>>> import numpy as np
>>> np.set_printoptions(precision=2, suppress=True, linewidth=140)
>>> M = np.loadtxt("sample16.csv", delimiter=",")
>>> M
array([[ 0., -3.,  0.,  0.],
       [-1., -1.,  0.,  0.],
       [ 0.,  0.,  0., -3.],
       [ 0.,  0., -1., -1.]])
>>> # splits into 2 blocks
>>> rng = np.random.default_rng(377)
>>> idx = rng.permutation(4)
>>> idx
array([3, 2, 0, 1])
>>> B = M[idx][:, idx]
>>> np.trace(B)
np.float64(-2.0)
>>> np.allclose(B, M)
False
>>> np.diag(B)
array([-1.,  0.,  0., -1.])
>>> B = M / np.linalg.norm(M, axis=1, keepdims=True)
>>> C2 = B @ B.T
>>> C2[3]
array([0.  , 0.  , 0.71, 1.  ])
>>> (C2 - 2 * np.eye(4)).round(6).argmax(axis=1)
array([1, 0, 3, 2])
>>> T = np.stack([M, 3 * M, M[::-1]])
>>> T.shape
(3, 4, 4)
>>> np.linalg.matrix_rank(T.reshape(3, -1))
np.int64(2)
>>> np.linalg.matrix_rank(T)
array([4, 4, 4])
>>> T.sum(axis=0)
array([[  0., -12.,  -1.,  -1.],
       [ -4.,  -4.,   0.,  -3.],
       [ -1.,  -1.,   0., -12.],
       [  0.,  -3.,  -4.,  -4.]])
>>> np.linalg.norm(T, axis=(1, 2))
array([ 4.69, 14.07,  4.69])
>>> np.einsum("bij,cij->bc", T, T)
array([[ 22.,  66.,   0.],
       [ 66., 198.,   0.],
       [  0.,   0.,  22.]])
>>> ev, evecs = np.linalg.eig(M)
>>> np.sort(np.linalg.eigvals(M.T))
array([-2.3, -2.3,  1.3,  1.3])
>>> np.round(np.prod(ev), 2)
np.float64(9.0)
>>> vec = np.array([3, 1, 2, 1])
>>> target = M @ vec
>>> coef, lr = np.zeros(4), 1 / np.linalg.norm(M, 2) ** 2
>>> for i in range(40):
...     coef -= lr * M.T @ (M @ coef - target)
...     if i % 10 == 0: print(i, round(np.linalg.norm(M @ coef - target), 2))
... 
0 2.95
10 1.18
20 0.47
30 0.19
>>> round(float(np.linalg.cond(M)), 2)
3.37
>>> X = np.loadtxt("m.csv", delimiter=",")
>>> X
array([[0., 0., 0., 0., 0., 0., 0., 0., 0., 1.],
       [0., 0., 1., 0., 0., 0., 0., 0., 0., 0.],
       [0., 0., 0., 0., 0., 0., 0., 1., 0., 0.],
       [0., 1., 0., 0., 0., 0., 0., 0., 0., 0.],
       [0., 0., 0., 0., 0., 0., 1., 0., 0., 0.],
       [1., 0., 0., 0., 0., 0., 0., 0., 0., 0.],
       [0., 0., 0., 0., 1., 0., 0., 0., 0., 0.],
       [0., 0., 0., 0., 0., 0., 0., 0., 1., 0.],
       [0., 0., 0., 1., 0., 0., 0., 0., 0., 0.],
       [0., 0., 0., 0., 0., 1., 0., 0., 0., 0.]])
>>> vec = np.array([0, 2, 0, 2, 2, 1, 0, 1, 1, 2])
>>> target = X @ vec
>>> coef, lr = np.zeros(10), 1 / np.linalg.norm(X, 2) ** 2
>>> for i in range(300):
...     coef -= lr * X.T @ (X @ coef - target)
...     if i % 50 == 0: print(i, round(np.linalg.norm(X @ coef - target), 2))
... 
0 0.0
50 0.0
100 0.0
150 0.0
200 0.0
250 0.0
>>> print(coef)
[0. 2. 0. 2. 2. 1. 0. 1. 1. 2.]
>>> np.round(np.linalg.cond(X), 2)
np.float64(1.0)
